% ipython --no-banner

In [1]: import numpy as np

In [2]: import numpy.linalg as la

In [3]: np.set_printoptions(precision=2, suppress=True, linewidth=140)

In [4]: other = np.array([[-1, 1, -2, 2, -2, -1],
   ...:     [-1, 2, -2, -2, -2, 0],
   ...:     [-1, -2, 0, -2, 0, 0],
   ...:     [-1, -2, 2, -1, 2, 2],
   ...:     [1, -2, -2, 2, -1, 0],
   ...:     [2, 2, -1, 2, -2, 1]])

In [5]: other[-1] = other[0]

In [6]: K = other + 0.1 * np.eye(6)

In [7]: K
Out[7]: 
array([[-0.9,  1. , -2. ,  2. , -2. , -1. ],
       [-1. ,  2.1, -2. , -2. , -2. ,  0. ],
       [-1. , -2. ,  0.1, -2. ,  0. ,  0. ],
       [-1. , -2. ,  2. , -0.9,  2. ,  2. ],
       [ 1. , -2. , -2. ,  2. , -0.9,  0. ],
       [-1. ,  1. , -2. ,  2. , -2. , -0.9]])

In [8]: rng = np.random.default_rng(68)

In [9]: z = rng.permutation(6)

In [10]: z
Out[10]: array([5, 4, 1, 0, 2, 3])

In [11]: other = K[z][:, z]

In [12]: np.diag(other)
Out[12]: array([-0.9, -0.9,  2.1, -0.9,  0.1, -0.9])

In [13]: np.trace(other)
Out[13]: np.float64(-1.4)

In [14]: np.allclose(other, K)
Out[14]: False

In [15]: np.sort(np.abs(la.eigvals(other)))
Out[15]: array([0.1 , 0.28, 0.9 , 2.47, 2.9 , 4.5 ])

In [16]: W0 = np.array([[4.08, -11.81, -15.67, 12.4],
    ...:     [5.95, -23.93, -12.56, -1.28],
    ...:     [7.68, -23.9, -11.93, -5.99],
    ...:     [6.1, -22.54, -14.57, -3.51],
    ...:     [4.55, -8.3, -16.89, 13.9],
    ...:     [7.75, -23.79, -11.76, -4.43],
    ...:     [2.94, -10.51, -18.01, 11.68],
    ...:     [4.99, -10.05, -15.7, 14.62],
    ...:     [7.73, -21.55, -12.97, -3.91],
    ...:     [5.94, -22.85, -11.71, -4.16],
    ...:     [2.78, -9.83, -18.47, 13.3],
    ...:     [3.67, -10.48, -16.38, 13.32],
    ...:     [8.31, -24.69, -11.36, -3.15],
    ...:     [6.78, -22.78, -9.79, -4.42],
    ...:     [6.81, -24.44, -12.45, -3.99],
    ...:     [8.29, -23.41, -11.65, -3.3]])

In [17]: Xs = W0 - W0.mean(axis=0)

In [18]: U, sigma, VT = la.svd(Xs, full_matrices=False)

In [19]: np.abs(VT[0]).argmax()
Out[19]: np.int64(3)

In [20]: (np.sign(U[:, 0]) == np.sign(U[0, 0])).astype(int)
Out[20]: array([1, 0, 0, 0, 1, 0, 1, 1, 0, 0, 1, 1, 0, 0, 0, 0])

In [21]: np.round(Xs.mean(axis=0), 2) + 0
Out[21]: array([0., 0., 0., 0.])

In [22]: np.searchsorted(np.cumsum(sigma ** 2) / (sigma ** 2).sum(), 0.9) + 1
Out[22]: np.int64(1)

In [23]: VT[0] * np.sign(VT[0, np.abs(VT[0]).argmax()])
Out[23]: array([-0.15,  0.59, -0.22,  0.76])

In [24]: mat = 4 * np.eye(6) + np.eye(6, k=1)

In [25]: mat
Out[25]: 
array([[4., 1., 0., 0., 0., 0.],
       [0., 4., 1., 0., 0., 0.],
       [0., 0., 4., 1., 0., 0.],
       [0., 0., 0., 4., 1., 0.],
       [0., 0., 0., 0., 4., 1.],
       [0., 0., 0., 0., 0., 4.]])

In [26]: # triangular, det is the product of the diagonal

In [27]: u, r1 = mat[0], mat[1]

In [28]: u @ u
Out[28]: np.float64(17.0)

In [29]: p = (u @ r1) / (u @ u) * u

In [30]: np.outer(u, r1)
Out[30]: 
array([[ 0., 16.,  4.,  0.,  0.,  0.],
       [ 0.,  4.,  1.,  0.,  0.,  0.],
       [ 0.,  0.,  0.,  0.,  0.,  0.],
       [ 0.,  0.,  0.,  0.,  0.,  0.],
       [ 0.,  0.,  0.,  0.,  0.,  0.],
       [ 0.,  0.,  0.,  0.,  0.,  0.]])

In [31]: (r1 - p) @ u
Out[31]: np.float64(0.0)

In [32]: r1 - p
Out[32]: array([-0.94,  3.76,  1.  ,  0.  ,  0.  ,  0.  ])

In [33]: la.matrix_rank(np.outer(u, r1))
Out[33]: np.int64(1)

In [34]: O, R = la.qr(mat)

In [35]: O @ R
Out[35]: 
array([[4., 1., 0., 0., 0., 0.],
       [0., 4., 1., 0., 0., 0.],
       [0., 0., 4., 1., 0., 0.],
       [0., 0., 0., 4., 1., 0.],
       [0., 0., 0., 0., 4., 1.],
       [0., 0., 0., 0., 0., 4.]])

In [36]: abs(R[0, 0]), round(la.norm(mat[:, 0]), 2)
Out[36]: (np.float64(4.0), np.float64(4.0))

In [37]: O
Out[37]: 
array([[ 1.,  0.,  0.,  0.,  0.,  0.],
       [-0.,  1.,  0.,  0.,  0.,  0.],
       [-0., -0.,  1.,  0.,  0.,  0.],
       [-0., -0., -0.,  1.,  0.,  0.],
       [-0., -0., -0., -0.,  1.,  0.],
       [-0., -0., -0., -0., -0.,  1.]])

In [38]: O.shape, R.shape
Out[38]: ((6, 6), (6, 6))

In [39]: np.allclose(R.T @ R, mat.T @ mat)
Out[39]: True

In [40]: mat @ mat
Out[40]: 
array([[16.,  8.,  1.,  0.,  0.,  0.],
       [ 0., 16.,  8.,  1.,  0.,  0.],
       [ 0.,  0., 16.,  8.,  1.,  0.],
       [ 0.,  0.,  0., 16.,  8.,  1.],
       [ 0.,  0.,  0.,  0., 16.,  8.],
       [ 0.,  0.,  0.,  0.,  0., 16.]])

In [41]: la.matrix_power(mat, 4)
Out[41]: 
array([[256., 256.,  96.,  16.,   1.,   0.],
       [  0., 256., 256.,  96.,  16.,   1.],
       [  0.,   0., 256., 256.,  96.,  16.],
       [  0.,   0.,   0., 256., 256.,  96.],
       [  0.,   0.,   0.,   0., 256., 256.],
       [  0.,   0.,   0.,   0.,   0., 256.]])

In [42]: (mat - mat.T) / 2
Out[42]: 
array([[ 0. ,  0.5,  0. ,  0. ,  0. ,  0. ],
       [-0.5,  0. ,  0.5,  0. ,  0. ,  0. ],
       [ 0. , -0.5,  0. ,  0.5,  0. ,  0. ],
       [ 0. ,  0. , -0.5,  0. ,  0.5,  0. ],
       [ 0. ,  0. ,  0. , -0.5,  0. ,  0.5],
       [ 0. ,  0. ,  0. ,  0. , -0.5,  0. ]])
